$ python -q
>>> import numpy as np
>>> np.set_printoptions(precision=3, suppress=True, linewidth=120, floatmode="fixed")
>>> tidy = lambda a: np.round(a, 3) + 0
>>> M2 = np.array([[-1, 2, 1, -2, 0, 0],
...     [-1, -1, 0, 0, -2, 0],
...     [1, -2, 2, 2, 1, 0],
...     [-2, 1, 1, 1, -2, -1],
...     [1, 1, 1, -1, 2, -1],
...     [1, -1, -1, -2, 0, -2]])
>>> A = np.tril(M2)
>>> print(A)
[[-1  0  0  0  0  0]
 [-1 -1  0  0  0  0]
 [ 1 -2  2  0  0  0]
 [-2  1  1  1  0  0]
 [ 1  1  1 -1  2  0]
 [ 1 -1 -1 -2  0 -2]]
>>> # triangular
>>> M2 = A[0, 0] * A[1:] - np.outer(A[1:, 0], A[0])
>>> print(M2)
[[ 0  1  0  0  0  0]
 [ 0  2 -2  0  0  0]
 [ 0 -1 -1 -1  0  0]
 [ 0 -1 -1  1 -2  0]
 [ 0  1  1  2  0  2]]
>>> print(np.linalg.matrix_rank(M2), np.linalg.matrix_rank(A))
5 6
>>> print(A[:, 0] / A[0, 0])
[ 1.000  1.000 -1.000  2.000 -1.000 -1.000]
>>> blk = np.stack([M2, -2 * M2, M2[::-1]])
>>> print(np.einsum("bij,cij->bc", blk, blk))
[[ 29 -58   5]
 [-58 116 -10]
 [  5 -10  29]]
>>> x0 = np.array([-1, 3, 2, 1, -3, 1])
>>> y = A @ x0
>>> coef, lr = np.zeros(6), 1 / np.linalg.norm(A, 2) ** 2
>>> for i in range(20):
...     coef -= lr * A.T @ (A @ coef - y)
...     if i % 5 == 0: print(i, round(np.linalg.norm(A @ coef - y), 3))
... 
0 2.769
5 1.964
10 1.508
15 1.178
>>> print(tidy(coef))
[-0.992  2.178  1.079  2.380 -1.327  0.610]
>>> M2 = A / np.sqrt((A ** 2).mean(axis=1, keepdims=True))
>>> print(tidy(A - A.mean(axis=1, keepdims=True)))
[[-0.833  0.167  0.167  0.167  0.167  0.167]
 [-0.667 -0.667  0.333  0.333  0.333  0.333]
 [ 0.833 -2.167  1.833 -0.167 -0.167 -0.167]
 [-2.167  0.833  0.833  0.833 -0.167 -0.167]
 [ 0.333  0.333  0.333 -1.667  1.333 -0.667]
 [ 1.833 -0.167 -0.167 -1.167  0.833 -1.167]]
>>> print(tidy(np.linalg.norm(M2, axis=1)))
[2.449 2.449 2.449 2.449 2.449 2.449]
>>> print(tidy(M2[0]))
[-2.449  0.000  0.000  0.000  0.000  0.000]
>>> x0 = np.array([-2, -3, 2, 3, -1, 3])
>>> y = A @ x0
>>> print(y)
[  2   5   8   6  -8 -13]
>>> print(tidy(np.linalg.solve(A, 2 * y)))
[-4.000 -6.000  4.000  6.000 -2.000  6.000]
>>> print(tidy(np.linalg.solve(A, y + A[:, 5])))
[-2.000 -3.000  2.000  3.000 -1.000  4.000]
>>> arr = np.array([[-1.4, -2.0, 0.5, -1.3, 0.8, -0.5],
...     [2.3, 1.7, -0.1, -1.3, -1.3, 1.8],
...     [0.1, -1.2, 0.7, 0.1, -2.2, -1.1],
...     [1.2, -0.9, -0.9, -0.7, 0.1, -1.0],
...     [-0.2, -0.9, -1.4, 1.0, -0.3, -1.6],
...     [0.3, 0.3, -0.7, 1.1, -0.9, -0.3]])
>>> rng = np.random.default_rng(51)
>>> arr[2] = arr[5] + 0.05 * rng.normal(size=6)
>>> print(tidy(arr))
[[-1.400 -2.000  0.500 -1.300  0.800 -0.500]
 [ 2.300  1.700 -0.100 -1.300 -1.300  1.800]
 [ 0.271  0.269 -0.696  1.163 -0.916 -0.355]
 [ 1.200 -0.900 -0.900 -0.700  0.100 -1.000]
 [-0.200 -0.900 -1.400  1.000 -0.300 -1.600]
 [ 0.300  0.300 -0.700  1.100 -0.900 -0.300]]
>>> print(tidy(np.trace(arr)))
-1.696
>>> u = np.array([0, 0, 1, 1, 1, 1])
>>> M2 = arr + np.outer(u, np.eye(6)[4])
>>> print(tidy(np.linalg.det(M2) / np.linalg.det(arr)), tidy(1 + np.linalg.solve(arr, u)[4]))
1.714 1.714
>>> print(np.linalg.matrix_rank(M2 - arr))
1
>>> E = np.load("run9.npy")
>>> print(tidy(E))
[[-0.583  1.122  1.216 -0.615  0.635  0.849  0.154  0.853  0.590  0.473 -1.119 -0.166]
 [ 1.122  3.718 -0.702  0.827 -0.496  0.931 -0.105 -1.142  0.380  0.020  0.361  0.563]
 [ 1.216 -0.702  2.957 -0.468 -0.736 -0.237  0.083 -0.058  1.492 -0.612 -0.187  0.153]
 [-0.615  0.827 -0.468  0.469 -1.007 -0.385  0.476  1.163 -0.431  0.746 -0.281 -0.381]
 [ 0.635 -0.496 -0.736 -1.007  1.109  0.664 -1.199  0.518  1.011  0.269 -0.473 -1.283]
 [ 0.849  0.931 -0.237 -0.385  0.664  1.379  0.515 -0.276 -0.850 -0.101  0.324  0.421]
 [ 0.154 -0.105  0.083  0.476 -1.199  0.515  3.449  0.474  1.162  0.023  1.200  0.199]
 [ 0.853 -1.142 -0.058  1.163  0.518 -0.276  0.474  1.131 -0.754 -0.738  0.839 -0.602]
 [ 0.590  0.380  1.492 -0.431  1.011 -0.850  1.162 -0.754  2.058  1.128 -0.177 -0.196]
 [ 0.473  0.020 -0.612  0.746  0.269 -0.101  0.023 -0.738  1.128  0.782 -1.300  0.005]
 [-1.119  0.361 -0.187 -0.281 -0.473  0.324  1.200  0.839 -0.177 -1.300  1.788 -1.121]
 [-0.166  0.563  0.153 -0.381 -1.283  0.421  0.199 -0.602 -0.196  0.005 -1.121 -0.257]]
>>> # rows and columns are dependent
>>> left, sigma, Vh = np.linalg.svd(E)
>>> evecs = Vh[:(sigma > 1e-8).sum()]
>>> x0 = E[7] + 5 * E[9] + rng.integers(2) * np.eye(12)[5]
>>> print(tidy(x0))
[ 3.216 -1.045 -3.118  4.891  1.862 -0.781  0.589 -2.558  4.887  3.173 -5.659 -0.578]
>>> print(np.linalg.matrix_rank(np.vstack([E, x0])))
11
>>> print(tidy(np.linalg.eigvalsh(E).min()))
-3.0
>>> mat = np.load("test2.npy")
>>> print(mat)
[[0 1 0 0]
 [0 0 0 0]
 [3 0 0 0]
 [0 0 0 3]]
>>> print(np.linalg.lstsq(mat[:-1].T, mat[-1])[2])
2
>>> print(tidy(mat @ np.linalg.pinv(mat) @ mat))
[[0.000 1.000 0.000 0.000]
 [0.000 0.000 0.000 0.000]
 [3.000 0.000 0.000 0.000]
 [0.000 0.000 0.000 3.000]]
>>> try:
...     np.linalg.inv(mat)
... except np.linalg.LinAlgError as e:
...     print("failed:", e)
... 
failed: Singular matrix
>>> print(tidy(np.linalg.norm(mat, 2) / np.linalg.norm(mat)))
0.688
>>> print(np.argsort(-np.linalg.norm(mat, axis=0).round(6), kind="stable")[:3])
[0 3 1]
>>> print(np.linalg.cond(mat) > 100)
True
>>> P = np.triu(np.array([[2, -1, 1, 2], [-1, 0, 1, 0], [2, 2, 0, 2], [-2, 0, 0, 1]]), 1) + np.eye(4)
>>> M2 = P @ mat @ np.linalg.inv(P)
>>> print(np.linalg.matrix_rank(M2))
3
>>> print(tidy(np.poly(M2)))
[ 1.000 -3.000  0.000  0.000  0.000]
>>> print(M2)
[[ 3.000  4.000 -7.000 14.000]
 [ 3.000  3.000 -6.000  6.000]
 [ 3.000  3.000 -6.000 12.000]
 [ 0.000  0.000  0.000  3.000]]
>>> print(tidy(np.linalg.det(M2)))
0.0
>>> print(np.allclose(M2, M2.T))
False
>>> print(tidy(np.linalg.matrix_power(M2, 4)))
[[  0.000   0.000   0.000 162.000]
 [  0.000   0.000   0.000   0.000]
 [  0.000   0.000   0.000 162.000]
 [  0.000   0.000   0.000  81.000]]
>>> assert M2 == M2.T
Traceback (most recent call last):
  File "<python-input-61>", line 1, in <module>
    assert M2 == M2.T
           ^^^^^^^^^^
ValueError: The truth value of an array with more than one element is ambiguous. Use a.any() or a.all()
>>> print(tidy(np.linalg.det(M2)))
0.0
>>> C = 5 * np.array([[0.1, 1.4, 0.3, 1.0, -0.1, -0.1],
...     [-0.6, 0.3, 0.9, 0.4, 0.6, -0.3],
...     [0.2, -1.4, 0.2, -0.3, 0.9, -1.9]])
>>> z = rng.integers(0, 3, 24)
>>> feats = C[z] + rng.normal(size=(24, 6))
>>> print(tidy(feats))
[[  0.321  -8.036   2.581  -3.018   3.880 -10.647]
 [ -1.556   1.822   3.792   2.713   4.945  -2.463]
 [  0.106  -6.600   1.243  -2.636   3.862  -9.519]
 [  1.364   5.513   2.172   5.508   1.559  -2.897]
 [ -3.341   1.106   6.038   0.819   2.446  -1.235]
 [  1.131   7.508   0.202   6.995  -1.196  -0.038]
 [ -2.006   1.144   5.063   0.461   2.878  -2.047]
 [ -1.081   6.290   0.432   5.979  -1.360  -2.121]
 [  0.772  -7.373   3.686   0.365   4.673 -10.334]
 [ -0.603   1.791   2.688   2.411   1.176  -0.197]
 [  1.420  -8.242   0.325  -3.864   6.308  -9.438]
 [  1.181   8.365   1.028   4.350  -1.055  -0.212]
 [ -0.444   6.578   1.760   5.113  -1.156  -1.721]
 [  0.346  -6.343   2.404  -0.293   4.164  -8.830]
 [  1.393  -5.401   0.129  -0.228   4.911  -9.667]
 [  3.683  -5.007  -0.686  -1.360   5.307  -8.283]
 [ -4.310   1.984   4.750   1.159   3.867  -2.072]
 [ -3.046   0.436   5.002   2.541   2.652  -2.434]
 [  1.002  -6.724   1.188  -1.776   5.602  -9.878]
 [ -2.931   3.204   3.573   2.037   3.313  -2.330]
 [ -1.013   5.932  -0.842   4.993  -0.591   0.261]
 [  2.556   7.184   1.714   5.532  -1.046  -2.174]
 [ -3.842   1.661   4.467   2.028   2.315  -1.458]
 [  0.627  -7.185  -0.422  -2.456   4.492  -7.862]]
>>> C = feats[[2, 18]].astype(float)
>>> for _ in range(6):
...     z = np.linalg.norm(feats[:, None] - C, axis=-1).argmin(axis=1)
...     C = np.array([feats[z == j].mean(axis=0) for j in range(2)])
... 
>>> print(z)
[1 0 1 0 0 0 0 0 1 0 1 0 0 1 1 1 0 0 1 0 0 0 0 1]
>>> print(np.bincount(z))
[15  9]
>>> print(tidy(C[1] - C[0]))
[  2.271 -10.803  -1.628  -5.206   3.550  -7.841]
>>> print(tidy(C))
[[-1.196  4.035  2.789  3.509  1.250 -1.543]
 [ 1.074 -6.768  1.161 -1.696  4.800 -9.384]]
